$ python -q
>>> import numpy as np
>>> import numpy.linalg as la
>>> np.set_printoptions(precision=2, suppress=True, linewidth=100, sign=" ")
>>> feats = np.loadtxt("sample4.csv", delimiter=",")
>>> feats
array([[  0.,   4.,   6.,  -6.,  -2.,   4.,   0.],
       [  0.,   6.,   9.,  -9.,  -3.,   6.,   0.],
       [  0.,   8.,  12., -12.,  -4.,   8.,   0.],
       [  0.,   8.,  12., -12.,  -4.,   8.,   0.]])
>>> Uu, sig, VT = la.svd(feats)
>>> sig.round(2) + 0
array([ 34.86,   0.  ,   0.  ,   0.  ])
>>> np.argmax(sig[:-1] / (sig[1:] + 1e-6)) + 1
np.int64(1)
>>> A2 = Uu[:, :1] @ np.diag(sig[:1]) @ VT[:1]
>>> round(la.norm(feats - A2, 2), 2), np.round(sig[1], 2)
(np.float64(0.0), np.float64(0.0))
>>> la.matrix_rank(A2)
np.int64(1)
>>> round(la.norm(feats - A2) / la.norm(feats), 2)
np.float64(0.0)
>>> A2
array([[  0.,   4.,   6.,  -6.,  -2.,   4.,   0.],
       [  0.,   6.,   9.,  -9.,  -3.,   6.,   0.],
       [  0.,   8.,  12., -12.,  -4.,   8.,   0.],
       [  0.,   8.,  12., -12.,  -4.,   8.,   0.]])
>>> M = np.array([[2.0, 4.0, 0.0, 0.0, -4.0, 0.0],
...     [0.0, 1.0, -3.0, -1.0, 1.0, 0.0],
...     [0.0, 0.0, 1.0, 2.0, -1.0, 0.0],
...     [0.0, 0.0, -3.0, -2.0, -3.0, -3.0],
...     [0.0, 1.0, -1.0, 2.0, 1.0, 1.0],
...     [0.0, -2.0, -1.0, 3.0, -3.0, 0.0]])
>>> A2 = la.inv(M)
>>> round(float(la.cond(M)), 2)
288.11
>>> np.round(M @ A2, 2) + 0
array([[ 1.,  0.,  0.,  0.,  0.,  0.],
       [ 0.,  1.,  0.,  0.,  0.,  0.],
       [ 0.,  0.,  1.,  0.,  0.,  0.],
       [ 0.,  0.,  0.,  1.,  0.,  0.],
       [ 0.,  0.,  0.,  0.,  1.,  0.],
       [ 0.,  0.,  0.,  0.,  0.,  1.]])
>>> (np.abs(A2) > 1e-9).astype(int)
array([[ 1,  1,  1,  1,  1,  1],
       [ 0,  1,  1,  1,  1,  1],
       [ 0,  1,  1,  1,  1,  1],
       [ 0,  1,  1,  1,  1,  0],
       [ 0,  1,  1,  1,  1,  1],
       [ 0,  1,  1,  1,  1,  1]])
>>> round(la.det(M) * la.det(A2), 2)
np.float64(1.0)
>>> np.round(la.det(M) * A2, 2) + 0
array([[   8., -324., -368.,  100.,  300.,    4.],
       [   0.,   68.,   80.,  -20.,  -60.,   -4.],
       [   0.,    2.,    8.,   -2.,   -6.,   -2.],
       [   0.,  -48.,  -48.,   16.,   48.,    0.],
       [   0.,  -94., -104.,   30.,   90.,   -2.],
       [   0.,  124.,  128.,  -44., -116.,    4.]])
>>> X = np.loadtxt("arr.csv", delimiter=",")
>>> X
array([[  1.,   0.,   1.,   3.,   1.,   3.,   1.],
       [  2.,  22.,   1.,   3.,   3.,   1.,   2.],
       [  3.,   3.,  22.,   0.,   2.,   1.,   0.],
       [  0.,   3.,   1.,   0.,   0.,   1.,   3.],
       [  3.,   2.,   2.,   3.,   0.,   1.,   1.],
       [  0.,   0.,   1.,   0.,   3.,  31.,   2.],
       [  1.,   3.,   3.,   1.,   0.,   3.,   0.]])
>>> O, R = la.qr(X)
>>> round(np.trace(O @ O.T), 2)
np.float64(7.0)
>>> np.round(O.T @ O, 2) + 0
array([[ 1.,  0.,  0.,  0.,  0.,  0.,  0.],
       [ 0.,  1.,  0.,  0.,  0.,  0.,  0.],
       [ 0.,  0.,  1.,  0.,  0.,  0.,  0.],
       [ 0.,  0.,  0.,  1.,  0.,  0.,  0.],
       [ 0.,  0.,  0.,  0.,  1.,  0.,  0.],
       [ 0.,  0.,  0.,  0.,  0.,  1.,  0.],
       [ 0.,  0.,  0.,  0.,  0.,  0.,  1.]])
>>> np.allclose(R.T @ R, X.T @ X)
True
>>> A2 = X[0, 0] * X[1:] - np.outer(X[1:, 0], X[0])
>>> A2
array([[ 0., 22., -1., -3.,  1., -5.,  0.],
       [ 0.,  3., 19., -9., -1., -8., -3.],
       [ 0.,  3.,  1.,  0.,  0.,  1.,  3.],
       [ 0.,  2., -1., -6., -3., -8., -2.],
       [ 0.,  0.,  1.,  0.,  3., 31.,  2.],
       [ 0.,  3.,  2., -2., -1.,  0., -1.]])
>>> la.matrix_rank(A2), la.matrix_rank(X)
(np.int64(6), np.int64(7))
>>> np.flatnonzero(~A2.round(6).any(axis=1))
array([], dtype=int64)
>>> rank = la.matrix_rank(feats)
>>> rank
np.int64(1)
>>> N = la.svd(feats)[2][rank:].T
>>> [int(la.matrix_rank(np.delete(feats, i, axis=0))) for i in range(4)]
[1, 1, 1, 1]
>>> la.matrix_rank(feats.T @ feats), la.matrix_rank(feats @ feats.T)
(np.int64(1), np.int64(1))
>>> [int(la.matrix_rank(feats[:i])) for i in range(1, len(feats) + 1)]
[1, 1, 1, 1]
>>> f, g = X[0], X[6]
>>> f @ f
np.float64(22.0)
>>> f @ g
np.float64(16.0)
>>> p = (f @ g) / (f @ f) * f
>>> round(la.norm(f + g) ** 2 + la.norm(f - g) ** 2, 2)
np.float64(102.0)
>>> g - p
array([ 0.27,  3.  ,  2.27, -1.18, -0.73,  0.82, -0.73])
>>> A2 = np.array([[0, -1]])
>>> E = np.block([[np.zeros((1, 1)), A2], [A2.T, np.zeros((2, 2))]])
>>> E
array([[ 0.,  0., -1.],
       [ 0.,  0.,  0.],
       [-1.,  0.,  0.]])
>>> evals, vecs = la.eigh(E)
>>> np.unique(evals.round(6) + 0, return_counts=True)[1]
array([ 1,  1,  1])
>>> la.svd(E, compute_uv=False)
array([ 1.,  1.,  0.])
>>> np.round(vecs.T @ vecs, 2) + 0
array([[ 1.,  0.,  0.],
       [ 0.,  1.,  0.],
       [ 0.,  0.,  1.]])
>>> evals
array([-1.,  0.,  1.])
>>> np.abs(vecs[:, -1]).round(6).argmax()
np.int64(0)
>>> np.round(vecs.T @ E @ vecs, 2) + 0
array([[-1.,  0.,  0.],
       [ 0.,  0.,  0.],
       [ 0.,  0.,  1.]])
>>> la.eigvalsh(E @ E)
array([ 0.,  1.,  1.])
>>> np.round(vecs @ np.diag(evals) @ vecs.T, 2) + 0
array([[ 0.,  0., -1.],
       [ 0.,  0.,  0.],
       [-1.,  0.,  0.]])
>>> la.eigvalsh(E + -3 * np.eye(3))
array([-4., -3., -2.])
>>> la.norm(E, axis=0)
array([ 1.,  0.,  1.])
>>> E[:, 2] @ E[:, 0]
np.float64(0.0)
>>> la.matrix_rank(E)
np.int64(2)
>>> np.count_nonzero(E)
np.int64(2)
>>> E.shape
(3, 3)
>>> E.mean(axis=0)
array([-0.33,  0.  , -0.33])
>>> E - E[0]
array([[ 0.,  0.,  0.],
       [ 0.,  0.,  1.],
       [-1.,  0.,  1.]])
>>> la.svd(E, compute_uv=False)
array([ 1.,  1.,  0.])
>>> np.diff(E, axis=0)
array([[ 0.,  0.,  1.],
       [-1.,  0.,  0.]])
>>> O, _ = la.qr(np.array([[0.2, -1.0, -2.1, -0.9, -1.1, 0.6, -1.6, 0.1],
...     [0.1, 1.4, -0.2, -0.2, 0.6, -0.4, 1.7, 0.9],
...     [0.0, 1.0, -0.2, -1.1, 0.1, -0.7, -1.3, -0.6],
...     [0.0, -1.1, -0.3, 0.7, 0.8, -0.2, 2.0, -1.7],
...     [0.3, 0.8, 0.6, 0.4, 1.2, 0.7, -0.2, -0.9],
...     [1.8, 0.4, 1.5, 0.7, 0.3, 0.8, 0.4, -1.2],
...     [1.2, 0.2, 0.5, -0.2, -0.1, 0.1, -0.8, 1.5],
...     [-0.6, 1.3, -1.2, -1.3, 0.4, 0.0, 0.3, 0.5]]))
>>> F = 4 * O
>>> F
array([[-0.35,  1.46, -3.4 , -0.22,  0.63,  0.7 ,  0.96,  0.54],
       [-0.18, -2.01, -0.84, -2.19,  1.16, -2.19,  0.49, -0.23],
       [-0.  , -1.44, -0.61,  2.11, -1.51, -1.24,  1.37,  1.85],
       [-0.  ,  1.59, -0.18, -1.64, -2.83, -1.45, -0.74,  0.32],
       [-0.53, -1.12,  0.41, -1.55, -1.49,  2.2 ,  2.18, -0.32],
       [-3.16, -0.4 ,  0.24, -0.38,  0.27,  0.55, -1.39,  1.82],
       [-2.11, -0.17, -0.64,  1.21, -0.76, -0.71,  0.14, -2.92],
       [ 1.05, -1.94, -1.63,  0.06, -1.05,  1.21, -2.4 , -0.4 ]])
>>> Uu, sig, VT = la.svd(F, full_matrices=False)
>>> round(float(np.sqrt((sig ** 2).sum())), 2), round(float(la.norm(F)), 2)
(11.31, 11.31)
>>> np.allclose(Uu * sig @ VT, F)
True
>>> np.allclose(F @ F.T, F.T @ F)
True
>>> np.sort(np.abs(la.eigvals(F)))
array([ 4.,  4.,  4.,  4.,  4.,  4.,  4.,  4.])
>>> np.round(np.trace(F), 2)
np.float64(-5.81)
>>> A = np.array([[0, 0, 1, -2, 0, 2, 0],
...     [0, 0, 1, 3, -2, 1, -2],
...     [-1, -1, 0, 1, -1, 0, 0],
...     [2, -3, -1, 0, 2, -2, 1],
...     [0, 2, 1, -2, 0, -1, 1],
...     [-2, -1, 0, 2, 1, 0, 0],
...     [0, 2, 0, -1, -1, 0, 0]])
>>> Uu, sig, VT = la.svd(A)
>>> sig.round(2) + 0
array([ 5.67,  5.67,  2.7 ,  2.7 ,  1.23,  1.23,  0.  ])
>>> np.argmax(sig[:-1] / (sig[1:] + 1e-6)) + 1
np.int64(6)
>>> A2 = Uu[:, :6] @ np.diag(sig[:6]) @ VT[:6]
>>> round(float(la.norm(A - A2) / la.norm(A)), 2)
0.0
>>> la.matrix_rank(A2)
np.int64(6)
